% python3 -q
>>> import numpy as np
>>> np.set_printoptions(suppress=True, linewidth=120)
>>> m1, _ = np.linalg.qr(np.array([[0.5, 0.9, 0.1, -0.9, 1.8, -0.6],
...     [-0.2, 0.4, 0.7, -0.1, -0.4, 0.3],
...     [-1.5, 0.0, 1.1, -0.1, 0.7, -1.8],
...     [0.2, 0.2, -1.9, -0.6, -1.1, -0.1],
...     [-1.1, 0.5, -0.3, -1.1, -0.7, 1.3],
...     [-0.2, 0.3, -1.7, 0.3, -1.2, 0.1]]))
>>> m1.round(2)
array([[-0.26, -0.8 , -0.3 , -0.06, -0.45,  0.01],
       [ 0.1 , -0.34, -0.31,  0.34,  0.71,  0.41],
       [ 0.77,  0.07, -0.18,  0.1 , -0.45,  0.41],
       [-0.1 , -0.18,  0.63, -0.4 ,  0.03,  0.63],
       [ 0.56, -0.38,  0.17, -0.44,  0.3 , -0.48],
       [ 0.1 , -0.25,  0.6 ,  0.72, -0.11, -0.19]])
>>> # keeps lengths
>>> vec = np.array([1, 2, 3, 1, 3, 0])
>>> np.round(np.linalg.det(m1), 2)
np.float64(-1.0)
>>> X = np.loadtxt("test18.csv", delimiter=",")
>>> X
array([[  0. ,   0.1,   0.3,   1.2,  -1.3],
       [  6.5,   3.5, -12.5,  -5. ,  -2. ],
       [  0.3,   0.1,   0.6,   0.1,  -0.2],
       [  0.3,  -1.6,  -1.5,  -0.6,  -1.3],
       [  0.1,   1.2,   0.5,   0.6,   0.9],
       [  0.1,   1.3,   0. ,   0.4,  -0.3],
       [  0.1,   1. ,  -0.7,   0.1,  -0.3],
       [ -1.8,  -0.8,  -0.6,   0.2,  -1.4],
       [ -0.3,  -1.1,  -0.2,  -0.2,   0.5],
       [  0.9,   2.3,  -0.3,  -1.6,  -0.3],
       [ -1.7,   1. ,   0.1,   0.3,   0.1]])
>>> # row 1 is much longer than the rest
>>> idx = X[:, 2] > np.median(X[:, 2])
>>> r0 = X[idx].mean(axis=0) - X[~idx].mean(axis=0)
>>> r0.round(2)
array([-1.19,  0.19,  2.93,  1.7 ,  0.64])
>>> np.round((((X - X.mean(axis=0)) @ r0 > 0) == idx).mean(), 2)
np.float64(0.64)
>>> ((X - X.mean(axis=0)) @ r0 > 0).astype(int)
array([1, 0, 1, 0, 1, 1, 1, 1, 1, 1, 1])
>>> idx.astype(int)
array([1, 0, 1, 0, 1, 1, 0, 0, 0, 0, 1])
>>> np.argsort(-np.abs(r0).round(6), kind="stable")
array([2, 3, 0, 4, 1])
>>> mat = np.load("out2.npy")
>>> mat
array([[6, 3, 7],
       [4, 2, 4],
       [4, 3, 6],
       [4, 1, 2],
       [6, 3, 7],
       [2, 2, 3],
       [6, 3, 7],
       [0, 2, 2],
       [6, 3, 7],
       [4, 3, 6],
       [6, 1, 3],
       [2, 3, 5],
       [2, 4, 7],
       [6, 3, 7],
       [2, 1, 1],
       [6, 3, 7],
       [0, 2, 2],
       [0, 2, 2],
       [2, 1, 1],
       [6, 2, 5]])
>>> # row 4 repeats row 0
>>> hat = mat @ np.linalg.solve(mat.T @ mat, mat.T)
>>> np.round(np.trace(hat), 2)
np.float64(3.0)
>>> np.round(hat @ mat[:, 0], 2) + 0
array([6., 4., 4., 4., 6., 2., 6., 0., 6., 4., 6., 2., 2., 6., 2., 6., 0., 0., 2., 6.])
>>> np.linalg.matrix_rank(np.eye(20) - hat)
np.int64(17)
>>> np.round(np.linalg.eigvalsh(hat), 2) + 0
array([0., 0., 0., 0., 0., 0., 0., 0., 0., 0., 0., 0., 0., 0., 0., 0., 0., 1., 1., 1.])
>>> W2 = mat[[14, 16]].astype(float)
>>> for _ in range(6):
...     idx = np.linalg.norm(mat[:, None] - W2, axis=-1).argmin(axis=1)
...     W2 = np.array([mat[idx == j].mean(axis=0) for j in range(2)])
... 
>>> idx
array([0, 0, 0, 1, 0, 1, 0, 1, 0, 0, 0, 1, 0, 0, 1, 0, 1, 1, 1, 0])
>>> np.abs(W2[1] - W2[0]).argmax()
np.int64(2)
>>> Ac = (mat - mat.mean(axis=0)) / mat.std(axis=0)
>>> np.round(Ac.std(axis=0), 2)
array([1., 1., 1.])
>>> np.argwhere(np.abs(Ac) > 2)
array([], shape=(0, 2), dtype=int64)
>>> coef = np.linalg.lstsq(np.delete(Ac, 2, axis=1), Ac[:, 2])[0]
>>> np.abs(coef).argmax()
np.int64(1)
>>> coef.round(2)
array([0.49, 0.75])
>>> M2 = np.c_[mat[:, :2] @ np.array([[3, -2], [1, 3]]), np.array([9, 0, 9, 9, 1, 2, 3, 6, 1, 0, 1, 9, 6, 5, 3, 6, 5, 0, 4, 5])]
>>> M2
array([[21, -3,  9],
       [14, -2,  0],
       [15,  1,  9],
       [13, -5,  9],
       [21, -3,  1],
       [ 8,  2,  2],
       [21, -3,  3],
       [ 2,  6,  6],
       [21, -3,  1],
       [15,  1,  0],
       [19, -9,  1],
       [ 9,  5,  9],
       [10,  8,  6],
       [21, -3,  5],
       [ 7, -1,  3],
       [21, -3,  6],
       [ 2,  6,  5],
       [ 2,  6,  0],
       [ 7, -1,  4],
       [20, -6,  5]])
>>> np.linalg.matrix_rank(M2)
np.int64(3)
>>> np.round(np.linalg.norm(M2 - mat @ np.linalg.lstsq(mat, M2)[0], axis=0), 2) + 0
array([ 0.  ,  0.  , 13.74])
>>> np.round(np.linalg.norm(np.linalg.qr(mat)[0].T @ M2, axis=0) ** 2 / ((M2 ** 2).sum(axis=0) + 1e-12), 2)
array([1.  , 1.  , 0.66])
>>> np.linalg.matrix_rank(np.c_[mat, M2])
np.int64(4)
>>> data = np.loadtxt("run8.csv", delimiter=",")
>>> data.round(2)
array([[ 0.86, -0.13, -0.07, -0.18, -0.25],
       [-0.13,  0.51,  0.24,  0.17, -0.38],
       [-0.07,  0.24,  0.7 , -0.38, -0.01],
       [-0.18,  0.17, -0.38,  0.44, -0.2 ],
       [-0.25, -0.38, -0.01, -0.2 ,  0.47]])
>>> round(float(np.linalg.norm(data, 2) / np.linalg.norm(data)), 2)
0.58
>>> np.linalg.matrix_rank(data, rtol=0.1)
np.int64(3)
>>> rng = np.random.default_rng(90)
>>> idx = rng.permutation(5)
>>> idx
array([1, 3, 2, 0, 4])
>>> M2 = data[idx][:, idx]
>>> round(np.trace(M2), 2)
np.float64(3.0)
>>> np.round(np.diag(M2), 2)
array([0.51, 0.44, 0.7 , 0.86, 0.47])
>>> M2 = data + rng.integers(-2, 3, (5, 3)) @ rng.integers(-2, 3, (3, 5))
>>> M2.round(2)
array([[ 1.86,  2.87,  2.93, -2.18, -4.25],
       [ 0.87, -0.49, -0.76,  1.17,  1.62],
       [-0.07,  0.24, -3.3 , -2.38, -2.01],
       [-0.18, -3.83, -2.38,  4.44,  6.8 ],
       [-5.25, -3.38, -3.01,  0.8 ,  2.47]])
>>> np.round(M2 - data, 2)
array([[ 1.,  3.,  3., -2., -4.],
       [ 1., -1., -1.,  1.,  2.],
       [ 0.,  0., -4., -2., -2.],
       [ 0., -4., -2.,  4.,  7.],
       [-5., -3., -3.,  1.,  2.]])
>>> np.linalg.matrix_rank(M2 - data, tol=1e-8)
np.int64(3)
>>> np.round(np.linalg.svd(M2 - data, compute_uv=False), 2) + 0
array([12.28,  6.19,  3.86,  0.  ,  0.  ])
